% ipython --no-banner

In [1]: import numpy as np

In [2]: np.set_printoptions(suppress=True, linewidth=200)

In [3]: E = np.load("data.npy")

In [4]: print(E)
[[-1.97  -0.584  0.996 -3.322  0.979  2.501  0.089  1.237]
 [ 2.801  3.335  0.982  0.751 -1.024 -1.542 -0.392 -0.959]
 [-0.527 -1.239 -2.664 -0.938  1.388  0.124 -3.49  -1.044]
 [ 2.08   0.602 -0.82   3.096 -3.044  0.749 -0.371 -0.297]
 [ 1.238 -2.302  1.676 -1.822 -1.472 -0.722 -1.11  -2.849]
 [ 1.17   2.898  0.2    0.711  1.694  1.236 -3.099 -0.827]
 [ 2.189  1.856 -2.64   0.13  -0.727 -1.655  0.101  2.55 ]
 [ 0.581 -1.372 -1.973  0.083 -2.999  2.591  0.575 -1.687]
 [-0.352 -0.797  0.328 -2.508 -2.495 -1.724  2.828 -0.806]
 [ 2.036 -3.367 -0.179  0.543 -0.97   0.891  2.441  1.225]
 [-2.297  0.408  2.31   1.136  2.072 -1.233 -2.635 -0.412]
 [-0.669  2.476  2.537 -0.47  -1.912  1.723  0.597 -2.187]
 [ 0.366 -3.057 -2.583 -0.587  0.71  -1.197 -0.656  2.477]
 [ 1.319  1.152  2.523 -1.552  1.503 -3.283  0.34  -0.081]
 [ 1.722 -0.905  0.895  0.284  1.467  0.58   4.154  0.767]
 [-4.415  0.668  0.955 -0.547 -0.178 -0.171  1.406  1.348]
 [ 1.894 -0.21  -0.851  2.035  0.895  3.176  1.028  2.136]
 [-0.165  0.03   2.768 -1.711  3.33   1.514  0.51   0.859]
 [-0.921  2.532  1.638  0.885  0.562  3.568  0.097  1.104]
 [-0.058  2.314 -0.318  2.122 -3.236  0.758  0.82  -1.822]
 [-0.725 -2.369  1.39  -1.353  3.022 -2.441  0.091  0.05 ]
 [ 0.697  1.671 -0.169  2.607 -0.921  3.545 -0.791 -0.922]
 [ 0.628 -0.993  0.661 -2.418 -0.769 -0.009 -0.203 -4.087]
 [-1.265  1.818 -0.693 -0.364 -3.416  0.899  2.147  1.549]
 [-0.886 -0.825 -2.053 -0.476 -1.05  -2.872  3.004 -0.85 ]
 [ 1.661 -0.24  -0.976 -3.138  1.983 -2.439  1.095 -0.551]
 [ 0.907  2.561 -0.516  1.95  -2.398  2.49  -1.264 -0.018]
 [ 0.338  0.219 -0.159  0.379  1.881  3.599  1.894  2.144]
 [-0.117  2.798 -2.522 -0.861  0.675 -2.2   -0.013 -2.181]
 [ 1.385 -0.495 -1.987 -0.002  1.711 -1.122  2.777  2.644]
 [-2.366  1.126  0.127  0.38  -4.227  0.108 -0.188  0.249]
 [-1.34  -0.261 -0.15   0.836  3.397  1.625 -1.803 -2.233]
 [-1.223 -1.649  2.979 -1.103  2.228 -1.989 -1.325  0.124]
 [-2.645 -0.437  1.66   1.542 -3.051 -1.561  0.724  0.64 ]]

In [5]: W2 = E[[4, 32]].astype(float)

In [6]: for _ in range(6):
   ...:     lab = np.linalg.norm(E[:, None] - W2, axis=-1).argmin(axis=1)
   ...:     W2 = np.array([E[lab == j].mean(axis=0) for j in range(2)])
   ...: 

In [7]: lab
Out[7]: array([1, 0, 1, 0, 0, 1, 0, 0, 0, 0, 1, 0, 1, 1, 1, 1, 1, 1, 1, 0, 1, 0, 0, 0, 0, 1, 0, 1, 0, 1, 0, 1, 1, 0])

In [8]: np.bincount(lab)
Out[8]: array([17, 17])

In [9]: np.abs(W2[1] - W2[0]).argmax()
Out[9]: np.int64(4)

In [10]: Ac = E - E.mean(axis=0)

In [11]: U, sv, Vt = np.linalg.svd(Ac, full_matrices=False)

In [12]: print(np.round(Ac.mean(axis=0), 3) + 0)
[0. 0. 0. 0. 0. 0. 0. 0.]

In [13]: np.round(np.abs(Vt[-1]), 3)
Out[13]: array([0.285, 0.042, 0.165, 0.553, 0.344, 0.081, 0.452, 0.504])

In [14]: np.abs(Vt[0]).argmax()
Out[14]: np.int64(4)

In [15]: dist = np.linalg.norm(E[:, None] - E[None], axis=-1)

In [16]: dist.shape
Out[16]: (34, 34)

In [17]: np.linalg.matrix_rank(dist ** 2)
Out[17]: np.int64(10)

In [18]: dist[27].round(6).argsort(kind="stable")[:4]
Out[18]: array([27, 16, 18, 14])

In [19]: dist[:5, :5].round(3)
Out[19]: 
array([[0.   , 8.951, 6.739, 9.172, 7.105],
       [8.951, 0.   , 8.145, 5.148, 6.803],
       [6.739, 8.145, 0.   , 7.757, 6.456],
       [9.172, 5.148, 7.757, 0.   , 7.159],
       [7.105, 6.803, 6.456, 7.159, 0.   ]])

In [20]: lab = E[:, 0] > np.median(E[:, 0])

In [21]: f = E[lab].mean(axis=0) - E[~lab].mean(axis=0)

In [22]: ((E - E.mean(axis=0)) @ f > 0).astype(int)
Out[22]: array([0, 1, 0, 1, 0, 1, 1, 1, 0, 1, 0, 0, 1, 0, 1, 0, 1, 0, 0, 1, 0, 1, 0, 0, 0, 1, 1, 1, 0, 1, 0, 0, 0, 0])

In [23]: f = np.array([1, 2, 2, 1, 0, 1, 2, 1, 2, 2])

In [24]: M = f[np.abs(np.subtract.outer(np.arange(10), np.arange(10)))]

In [25]: M
Out[25]: 
array([[1, 2, 2, 1, 0, 1, 2, 1, 2, 2],
       [2, 1, 2, 2, 1, 0, 1, 2, 1, 2],
       [2, 2, 1, 2, 2, 1, 0, 1, 2, 1],
       [1, 2, 2, 1, 2, 2, 1, 0, 1, 2],
       [0, 1, 2, 2, 1, 2, 2, 1, 0, 1],
       [1, 0, 1, 2, 2, 1, 2, 2, 1, 0],
       [2, 1, 0, 1, 2, 2, 1, 2, 2, 1],
       [1, 2, 1, 0, 1, 2, 2, 1, 2, 2],
       [2, 1, 2, 1, 0, 1, 2, 2, 1, 2],
       [2, 2, 1, 2, 1, 0, 1, 2, 2, 1]])

In [26]: # symmetric

In [27]: evals, vecs = np.linalg.eigh(M)

In [28]: np.round(vecs.T @ M @ vecs, 3) + 0
Out[28]: 
array([[-3.776,  0.   ,  0.   ,  0.   ,  0.   ,  0.   ,  0.   ,  0.   ,  0.   ,  0.   ],
       [ 0.   , -3.3  ,  0.   ,  0.   ,  0.   ,  0.   ,  0.   ,  0.   ,  0.   ,  0.   ],
       [ 0.   ,  0.   , -1.581,  0.   ,  0.   ,  0.   ,  0.   ,  0.   ,  0.   ,  0.   ],
       [ 0.   ,  0.   ,  0.   , -0.885,  0.   ,  0.   ,  0.   ,  0.   ,  0.   ,  0.   ],
       [ 0.   ,  0.   ,  0.   ,  0.   , -0.43 ,  0.   ,  0.   ,  0.   ,  0.   ,  0.   ],
       [ 0.   ,  0.   ,  0.   ,  0.   ,  0.   ,  0.035,  0.   ,  0.   ,  0.   ,  0.   ],
       [ 0.   ,  0.   ,  0.   ,  0.   ,  0.   ,  0.   ,  0.547,  0.   ,  0.   ,  0.   ],
       [ 0.   ,  0.   ,  0.   ,  0.   ,  0.   ,  0.   ,  0.   ,  2.544,  0.   ,  0.   ],
       [ 0.   ,  0.   ,  0.   ,  0.   ,  0.   ,  0.   ,  0.   ,  0.   ,  3.192,  0.   ],
       [ 0.   ,  0.   ,  0.   ,  0.   ,  0.   ,  0.   ,  0.   ,  0.   ,  0.   , 13.654]])

In [29]: np.abs(vecs[:, -1]).round(6).argmax()
Out[29]: np.int64(0)

In [30]: np.round(np.abs(vecs[:, -1]), 3)
Out[30]: array([0.331, 0.33 , 0.324, 0.319, 0.273, 0.273, 0.319, 0.324, 0.33 , 0.331])

In [31]: np.round(vecs @ np.diag(evals) @ vecs.T, 3) + 0
Out[31]: 
array([[1., 2., 2., 1., 0., 1., 2., 1., 2., 2.],
       [2., 1., 2., 2., 1., 0., 1., 2., 1., 2.],
       [2., 2., 1., 2., 2., 1., 0., 1., 2., 1.],
       [1., 2., 2., 1., 2., 2., 1., 0., 1., 2.],
       [0., 1., 2., 2., 1., 2., 2., 1., 0., 1.],
       [1., 0., 1., 2., 2., 1., 2., 2., 1., 0.],
       [2., 1., 0., 1., 2., 2., 1., 2., 2., 1.],
       [1., 2., 1., 0., 1., 2., 2., 1., 2., 2.],
       [2., 1., 2., 1., 0., 1., 2., 2., 1., 2.],
       [2., 2., 1., 2., 1., 0., 1., 2., 2., 1.]])

In [32]: np.round(np.linalg.eigvalsh(M + 3 * np.eye(10)), 3)
Out[32]: array([-0.776, -0.3  ,  1.419,  2.115,  2.57 ,  3.035,  3.547,  5.544,  6.192, 16.654])

In [33]: def softmax(z):
    ...:     e = np.exp(z - z.max(axis=-1, keepdims=True))
    ...:     return e / e.sum(axis=-1, keepdims=True)
    ...: 

In [34]: np.round(softmax(10 * M[3]), 3) + 0
Out[34]: array([0. , 0.2, 0.2, 0. , 0.2, 0.2, 0. , 0. , 0. , 0.2])

In [35]: np.round(softmax(M[3] + 2), 3)
Out[35]: array([0.056, 0.151, 0.151, 0.056, 0.151, 0.151, 0.056, 0.02 , 0.056, 0.151])

In [36]: np.round(softmax(M[3]), 3)
Out[36]: array([0.056, 0.151, 0.151, 0.056, 0.151, 0.151, 0.056, 0.02 , 0.056, 0.151])

In [37]: np.round(softmax(M).sum(axis=1), 3)
Out[37]: array([1., 1., 1., 1., 1., 1., 1., 1., 1., 1.])

In [38]: S = M @ M.T / np.sqrt(10)

In [39]: np.round(softmax(S)[3] @ M, 3)
Out[39]: array([1.256, 1.747, 1.585, 1.128, 1.386, 1.528, 1.27 , 0.853, 1.393, 1.713])

In [40]: data = np.loadtxt("case9.csv", delimiter=",")

In [41]: print(data)
[[ -7.  -2.  -5.  -7.]
 [ -2.   2.   2.   4.]
 [  0.  -3.  -4.  -7.]
 [ -2.  -3.   0.  -5.]
 [ -6.  -3. -13. -13.]]

In [42]: other = np.array([[0, 1, 2], [1, 1, 1], [2, 2, 2], [1, 1, 0]])

In [43]: np.einsum("ij->j", data)
Out[43]: array([-17.,  -9., -20., -28.])

In [44]: print(other.T @ data.T)
[[-19.  10. -18.  -8. -42.]
 [-26.   8. -18. -10. -48.]
 [-26.   2. -11.  -7. -41.]]

In [45]: data @ other
Out[45]: 
array([[-19., -26., -26.],
       [ 10.,   8.,   2.],
       [-18., -18., -11.],
       [ -8., -10.,  -7.],
       [-42., -48., -41.]])

In [46]: x0 = np.array([-2, -3, 5, 1])

In [47]: a = np.maximum(data @ x0, 0)

In [48]: np.flatnonzero(a > 1e-9)
Out[48]: array([1, 3])

In [49]: np.maximum(data @ (3 * x0), 0)
Out[49]: array([ 0., 36.,  0., 24.,  0.])

In [50]: np.round(np.tanh(data @ x0), 3)
Out[50]: array([-1.,  1., -1.,  1., -1.])

In [51]: np.argsort(-np.linalg.norm(data, axis=0).round(6), kind="stable")[:3]
Out[51]: array([3, 2, 0])

In [52]: np.linalg.cond(data) > 100
Out[52]: np.True_

In [53]: rng = np.random.default_rng(54)

In [54]: other = data + rng.integers(-2, 3, (5, 3)) @ rng.integers(-2, 3, (3, 4))

In [55]: print(other)
[[ -8.  -3.  -5.  -7.]
 [ -4.  -2.   6.   6.]
 [ -3.   1.  -2.  -4.]
 [  4.  -7.  -4. -10.]
 [ -3.  -8. -13. -15.]]

In [56]: np.linalg.matrix_rank(other - data, tol=1e-8)
Out[56]: np.int64(3)

In [57]: other - data
Out[57]: 
array([[-1., -1.,  0.,  0.],
       [-2., -4.,  4.,  2.],
       [-3.,  4.,  2.,  3.],
       [ 6., -4., -4., -5.],
       [ 3., -5.,  0., -2.]])

In [58]: m1 = np.cumsum(np.array([[-4, -6, 2],
    ...:     [-8, 3, -2],
    ...:     [2, -5, -2],
    ...:     [8, -7, 8],
    ...:     [7, -7, 9],
    ...:     [9, -7, -4],
    ...:     [-3, 2, 7],
    ...:     [-2, 4, -2],
    ...:     [-5, 8, -6],
    ...:     [-9, 5, -1],
    ...:     [8, 6, 0],
    ...:     [3, -6, 4],
    ...:     [-9, 9, -6],
    ...:     [-7, 7, -6],
    ...:     [-4, 3, 7],
    ...:     [9, -9, 9],
    ...:     [7, -6, -5],
    ...:     [7, 8, 0],
    ...:     [-3, -4, -5],
    ...:     [-9, 3, -6]]), axis=0)

In [59]: m1
Out[59]: 
array([[ -4,  -6,   2],
       [-12,  -3,   0],
       [-10,  -8,  -2],
       [ -2, -15,   6],
       [  5, -22,  15],
       [ 14, -29,  11],
       [ 11, -27,  18],
       [  9, -23,  16],
       [  4, -15,  10],
       [ -5, -10,   9],
       [  3,  -4,   9],
       [  6, -10,  13],
       [ -3,  -1,   7],
       [-10,   6,   1],
       [-14,   9,   8],
       [ -5,   0,  17],
       [  2,  -6,  12],
       [  9,   2,  12],
       [  6,  -2,   7],
       [ -3,   1,   1]])

In [60]: x0 = np.array([2, -3, -1])

In [61]: m1 * x0
Out[61]: 
array([[ -8,  18,  -2],
       [-24,   9,   0],
       [-20,  24,   2],
       [ -4,  45,  -6],
       [ 10,  66, -15],
       [ 28,  87, -11],
       [ 22,  81, -18],
       [ 18,  69, -16],
       [  8,  45, -10],
       [-10,  30,  -9],
       [  6,  12,  -9],
       [ 12,  30, -13],
       [ -6,   3,  -7],
       [-20, -18,  -1],
       [-28, -27,  -8],
       [-10,   0, -17],
       [  4,  18, -12],
       [ 18,  -6, -12],
       [ 12,   6,  -7],
       [ -6,  -3,  -1]])

In [62]: np.einsum("ij,j->i", m1, x0)
Out[62]: array([  8, -15,   6,  35,  61, 104,  85,  71,  43,  11,   9,  29, -10, -39, -63, -27,  10,   0,  11, -10])

In [63]: m1 @ (2 * x0)
Out[63]: array([  16,  -30,   12,   70,  122,  208,  170,  142,   86,   22,   18,   58,  -20,  -78, -126,  -54,   20,    0,   22,  -20])

In [64]: m1 @ x0
Out[64]: array([  8, -15,   6,  35,  61, 104,  85,  71,  43,  11,   9,  29, -10, -39, -63, -27,  10,   0,  11, -10])

In [65]: np.linalg.norm(m1 @ x0) <= np.linalg.norm(m1, 2) * np.linalg.norm(x0) + 1e-9
Out[65]: np.True_

In [66]: np.sign((m1 @ x0).round(6))
Out[66]: array([ 1, -1,  1,  1,  1,  1,  1,  1,  1,  1,  1,  1, -1, -1, -1, -1,  1,  0,  1, -1])

In [67]: m1 @ np.ones(3)
Out[67]: array([ -8., -15., -20., -11.,  -2.,  -4.,   2.,   2.,  -1.,  -6.,   8.,   9.,   3.,  -3.,   3.,  12.,   8.,  23.,  11.,  -1.])

In [68]: np.round(np.linalg.norm(m1, 2), 3)
Out[68]: np.float64(72.995)

In [69]: round(np.linalg.norm(m1) ** 2 / np.linalg.norm(m1, 2) ** 2, 3)
Out[69]: np.float64(1.294)

In [70]: round(float(np.linalg.norm(m1, 1)), 3), round(np.linalg.norm(m1, np.inf), 3)
Out[70]: (199.0, np.float64(56.0))

In [71]: np.round(np.linalg.norm(m1, axis=0), 3)
Out[71]: array([35.114, 59.338, 46.282])

In [72]: round(np.linalg.norm(m1, "nuc"), 3)
Out[72]: np.float64(128.716)

In [73]: round(np.linalg.norm(m1[16] - m1[14]), 3)
Out[73]: np.float64(22.293)

In [74]: x0 = np.array([8, 7, 3])

In [75]: target = m1 @ x0

In [76]: np.round(np.linalg.pinv(m1) @ m1, 3) + 0
Out[76]: 
array([[1., 0., 0.],
       [0., 1., 0.],
       [0., 0., 1.]])

In [77]: np.round(np.linalg.solve(m1.T @ m1, m1.T @ target), 3)
Out[77]: array([8., 7., 3.])

In [78]: print(target)
[ -68 -117 -142 -103  -69  -58  -47  -41  -43  -83   23   17  -10  -35  -25   11   10  122   55  -14]

In [79]: target = target + 0.02 * rng.normal(size=20)

In [80]: print(target.round(3))
[ -68.005 -116.999 -142.032 -102.977  -69.025  -57.989  -46.98   -41.023  -42.977  -82.995   22.993   17.016   -9.968  -34.972  -24.993   10.993    9.988  122.015   55.002  -14.011]

In [81]: c, *_ = np.linalg.lstsq(m1, target)

In [82]: print(np.round(m1.T @ (target - m1 @ c), 3) + 0)
[0. 0. 0.]

In [83]: [round(float(np.linalg.norm(np.linalg.solve(m1.T @ m1 + lam * np.eye(3), m1.T @ target))), 2) for lam in (0, 1, 10, 100)]
Out[83]: [11.05, 11.03, 10.88, 9.6]

In [84]: P = m1 @ np.linalg.solve(m1.T @ m1, m1.T)

In [85]: np.allclose(P @ P, P)
Out[85]: True

In [86]: K = np.loadtxt("x.csv", delimiter=",")

In [87]: K
Out[87]: 
array([[-1.8  , -0.1  , -0.5  , -0.1  ,  0.   , -0.5  ,  0.498, -0.2  ,  0.8  ],
       [ 0.   , -0.7  , -0.5  ,  0.8  , -0.3  ,  0.1  , -1.346,  0.2  , -0.3  ],
       [-2.1  ,  1.5  ,  0.5  ,  0.7  ,  0.2  ,  0.4  ,  0.752,  0.7  ,  0.6  ],
       [ 0.2  , -0.4  ,  0.6  ,  0.   ,  1.1  , -0.4  ,  4.409, -0.7  ,  0.7  ],
       [ 0.3  , -1.5  , -0.9  ,  1.3  ,  0.2  , -0.1  ,  0.454, -1.1  , -2.1  ],
       [ 0.2  , -0.3  ,  0.9  , -0.3  , -1.4  , -0.4  , -5.515, -0.4  ,  0.   ],
       [-0.1  ,  0.7  ,  0.7  ,  2.4  , -0.9  ,  0.4  , -3.551, -1.8  ,  1.4  ],
       [-0.6  ,  0.4  ,  0.6  , -1.3  , -2.1  , -0.1  , -8.837,  1.3  ,  0.5  ],
       [-0.9  ,  0.3  , -1.7  ,  1.5  , -2.2  ,  1.1  , -8.395,  0.7  ,  3.1  ],
       [-0.6  ,  0.   ,  0.2  , -0.4  , -0.4  , -0.1  , -1.016, -0.9  ,  0.5  ],
       [-0.4  ,  1.1  ,  1.5  , -0.4  , -1.   ,  0.3  , -4.481, -0.3  , -1.7  ],
       [ 0.5  ,  0.7  ,  1.6  ,  0.4  , -0.4  , -0.2  , -1.755,  0.5  ,  0.8  ],
       [-1.5  , -0.5  , -0.1  , -1.7  ,  2.9  ,  0.2  , 11.672, -1.   , -0.1  ],
       [ 0.9  , -0.3  ,  0.5  , -0.2  ,  0.7  , -0.1  ,  2.759,  1.4  , -2.5  ],
       [ 1.7  ,  0.4  ,  0.8  , -0.3  ,  0.2  , -1.3  ,  0.666,  0.6  ,  0.5  ],
       [-0.1  ,  0.4  , -0.7  , -1.   ,  0.5  , -0.1  ,  2.577, -1.6  ,  1.2  ],
       [ 0.7  ,  0.8  ,  0.7  , -1.   , -0.8  , -0.5  , -3.07 ,  0.1  , -0.8  ],
       [-0.3  , -1.6  ,  1.   ,  0.8  ,  1.3  , -1.   ,  5.233,  0.3  , -0.3  ],
       [-0.9  ,  1.6  , -0.2  ,  0.1  ,  0.1  , -1.7  ,  0.854,  1.3  ,  0.7  ]])

In [88]: np.round(softmax(K[0]), 3)
Out[88]: array([0.019, 0.102, 0.068, 0.102, 0.113, 0.068, 0.185, 0.092, 0.251])

In [89]: np.round(softmax(K).sum(axis=1), 3)
Out[89]: array([1., 1., 1., 1., 1., 1., 1., 1., 1., 1., 1., 1., 1., 1., 1., 1., 1., 1., 1.])

In [90]: np.round(softmax(K[0] + 3), 3)
Out[90]: array([0.019, 0.102, 0.068, 0.102, 0.113, 0.068, 0.185, 0.092, 0.251])

In [91]: S = K @ K.T / np.sqrt(9)

In [92]: softmax(S).round(6).argmax(axis=1)
Out[92]: array([12,  8, 12, 12,  4,  7,  8,  7,  8,  7,  7,  7, 12, 12, 14, 12,  7, 12, 18])
